% python3 -q
>>> import numpy as np
>>> np.set_printoptions(precision=1, suppress=True, linewidth=160)
>>> W0 = np.load("x.npy")
>>> print(W0)
[[0.2 0.4 0.4]
 [0.5 0.2 0.2]
 [0.4 0.  0.6]]
>>> # row-stochastic, so 1 is an eigenvalue
>>> u = np.array([3, 1, 1])
>>> A2 = W0 + np.outer(u, np.eye(3)[1])
>>> print(np.linalg.matrix_rank(np.linalg.inv(A2) - np.linalg.inv(W0), tol=1e-8))
1
>>> np.linalg.matrix_rank(A2 - W0)
np.int64(1)
>>> print(round(np.linalg.det(A2) / np.linalg.det(W0), 1), round(float(1 + np.linalg.solve(W0, u)[1]), 1))
7.0 7.0
>>> A2
array([[0.2, 3.4, 0.4],
       [0.5, 1.2, 0.2],
       [0.4, 1. , 0.6]])
>>> vec = np.array([1, 2, -1])
>>> target = A2 @ vec
>>> b, lr = np.zeros(3), 1 / np.linalg.norm(A2, 2) ** 2
>>> for i in range(3):
...     b -= lr * A2.T @ (A2 @ b - target)
...     if i % 1 == 0: print(i, round(np.linalg.norm(A2 @ b - target), 1))
... 
0 0.4
1 0.4
2 0.4
>>> np.round(np.linalg.cond(A2), 1)
np.float64(17.8)
>>> data = np.load("m.npy")
>>> data
array([[ 0.,  0., -1., -1.],
       [ 0.,  0.,  0.,  0.],
       [-1.,  0.,  0.,  0.],
       [-1.,  0.,  0.,  0.]])
>>> (np.linalg.matrix_power((data != 0) + (data.T != 0) + np.eye(4), 4) > 0).astype(int)
array([[1, 0, 1, 1],
       [0, 1, 0, 0],
       [1, 0, 1, 1],
       [1, 0, 1, 1]])
>>> np.flatnonzero(np.linalg.matrix_power((data != 0) + (data.T != 0) + np.eye(4), 4)[3])
array([0, 2, 3])
>>> round(np.linalg.eigvalsh(data).min(), 1)
np.float64(-1.4)
>>> print([round(float(np.linalg.det(data[:i, :i])), 2) + 0 for i in range(1, 5)])
[0.0, 0.0, 0.0, 0.0]
>>> Uu, sigma, Vh = np.linalg.svd(data)
>>> V = Vh[:(sigma > 1e-8).sum()]
>>> rng = np.random.default_rng(428727)
>>> vec = data[0] + 5 * data[3] + rng.integers(2) * np.eye(4)[2]
>>> vec
array([-5.,  0.,  0., -1.])
>>> np.allclose(V.T @ V @ vec, vec)
False
>>> print(np.linalg.matrix_rank(np.vstack([data, vec])))
3
>>> ev, V = np.linalg.eigh(data)
>>> np.round(V @ np.diag(ev) @ V.T, 1) + 0
array([[ 0.,  0., -1., -1.],
       [ 0.,  0.,  0.,  0.],
       [-1.,  0.,  0.,  0.],
       [-1.,  0.,  0.,  0.]])
>>> np.linalg.eigvalsh(data @ data)
array([0., 0., 2., 2.])
>>> print(np.round(np.linalg.svd(data, compute_uv=False), 1) + 0)
[1.4 1.4 0.  0. ]
>>> print(np.linalg.eigvalsh(data + -3 * np.eye(4)))
[-4.4 -3.  -3.  -1.6]
>>> (ev > 1e-8).sum(), (ev < -1e-8).sum()
(np.int64(1), np.int64(1))
>>> mat = np.load("mat.npy")
>>> print(mat)
[[1 0 0 0 0 0]
 [1 1 0 0 0 0]
 [3 0 1 0 0 0]
 [0 0 2 1 0 0]
 [3 3 2 0 1 0]
 [2 1 0 3 3 1]]
>>> [int(np.linalg.matrix_rank(np.linalg.matrix_power(mat, p))) for p in range(1, 7)]
[6, 6, 6, 6, 6, 6]
>>> print(np.sort(np.linalg.eigvals(mat)))
[1. 1. 1. 1. 1. 1.]
>>> idx = rng.permutation(6)
>>> A2 = mat[:, idx] * rng.choice([-1, 1], 6)
>>> A2
array([[ 0,  0,  0, -1,  0,  0],
       [ 0,  0,  0, -1,  0,  1],
       [ 0,  0,  0, -3,  1,  0],
       [ 0,  0, -1,  0,  2,  0],
       [ 0,  1,  0, -3,  2,  3],
       [-1,  3, -3, -2,  0,  1]])
>>> Uu, _, Vh = np.linalg.svd(mat.T @ A2)
>>> idx
array([5, 4, 3, 0, 2, 1])
>>> np.round(np.linalg.lstsq(mat, A2)[0], 1) + 0
array([[ 0.,  0.,  0., -1.,  0.,  0.],
       [ 0.,  0.,  0.,  0.,  0.,  1.],
       [ 0.,  0.,  0.,  0.,  1.,  0.],
       [ 0.,  0., -1.,  0.,  0.,  0.],
       [ 0.,  1.,  0.,  0.,  0.,  0.],
       [-1.,  0.,  0.,  0.,  0.,  0.]])
>>> Uu, sigma, Vh = np.linalg.svd(mat)
>>> np.argmax(sigma[:-1] / (sigma[1:] + 1e-6)) + 1
np.int64(5)
>>> A2 = Uu[:, :5] @ np.diag(sigma[:5]) @ Vh[:5]
>>> print(round(np.linalg.norm(mat - A2) / np.linalg.norm(mat), 1))
0.0
>>> X = np.array([[3, 4, 6, 7, 6, 2], [5, 6, 8, 8, 7, 9], [7, 8, 7, 9, 2, 0]]) * (rng.random((3, 6)) < 0.3)
>>> X
array([[0, 4, 0, 7, 0, 2],
       [0, 0, 8, 8, 7, 0],
       [0, 0, 7, 0, 0, 0]])
>>> t3 = np.stack([X, 5 * X, X[::-1]])
>>> print(t3.shape)
(3, 3, 6)
>>> np.linalg.norm(t3, axis=(1, 2))
array([17.2, 85.9, 17.2])
>>> (t3 @ X.T).shape
(3, 3, 3)
>>> np.linalg.matrix_rank(t3.reshape(3, -1))
np.int64(2)
>>> O, _ = np.linalg.qr(np.array([[0.2, -0.4, -1.0, -1.9, -0.7, 0.5],
...     [-1.5, 0.1, 0.1, 1.0, -0.2, 1.6],
...     [-1.9, -1.0, -1.5, -0.5, -0.1, -1.3],
...     [0.2, 1.0, 0.4, 0.0, -1.4, -1.5],
...     [-0.8, -2.2, -0.6, -0.4, -0.4, 1.4],
...     [0.6, -0.3, -0.2, 0.4, -0.7, 0.3]]))
>>> ev = np.array([4, 5, 4, 4, 5, 0])
>>> F = O @ np.diag(ev) @ O.T
>>> F.round(1) + 0
array([[ 3.1, -1.3,  0.8,  0.8,  0.4, -0.3],
       [-1.3,  2.6,  1. ,  1.3,  0. , -0.5],
       [ 0.8,  1. ,  3.4, -0.7, -0.1,  0.3],
       [ 0.8,  1.3, -0.7,  4.2, -0.2,  0.6],
       [ 0.4,  0. , -0.1, -0.2,  4.7,  0.4],
       [-0.3, -0.5,  0.3,  0.6,  0.4,  4.1]])
>>> A2 = np.array([[-1, -3, 2],
...     [2, -1, -2],
...     [-3, 0, 2],
...     [2, 0, -2],
...     [0, 1, 2],
...     [-1, -2, 3]])
>>> np.vstack([F, A2.T]).shape
(9, 6)
>>> F @ A2
array([[ -6. ,  -7. ,   8.6],
       [  6.7,   2.4, -10. ],
       [-10.7,  -4. ,   8.4],
       [ 11.5,  -5.1,  -9.3],
       [ -0.7,   2.6,  11.4],
       [ -4.6,  -6.4,  13. ]])
>>> np.einsum("ik,kj->ji", F, A2)
array([[ -6. ,   6.7, -10.7,  11.5,  -0.7,  -4.6],
       [ -7. ,   2.4,  -4. ,  -5.1,   2.6,  -6.4],
       [  8.6, -10. ,   8.4,  -9.3,  11.4,  13. ]])
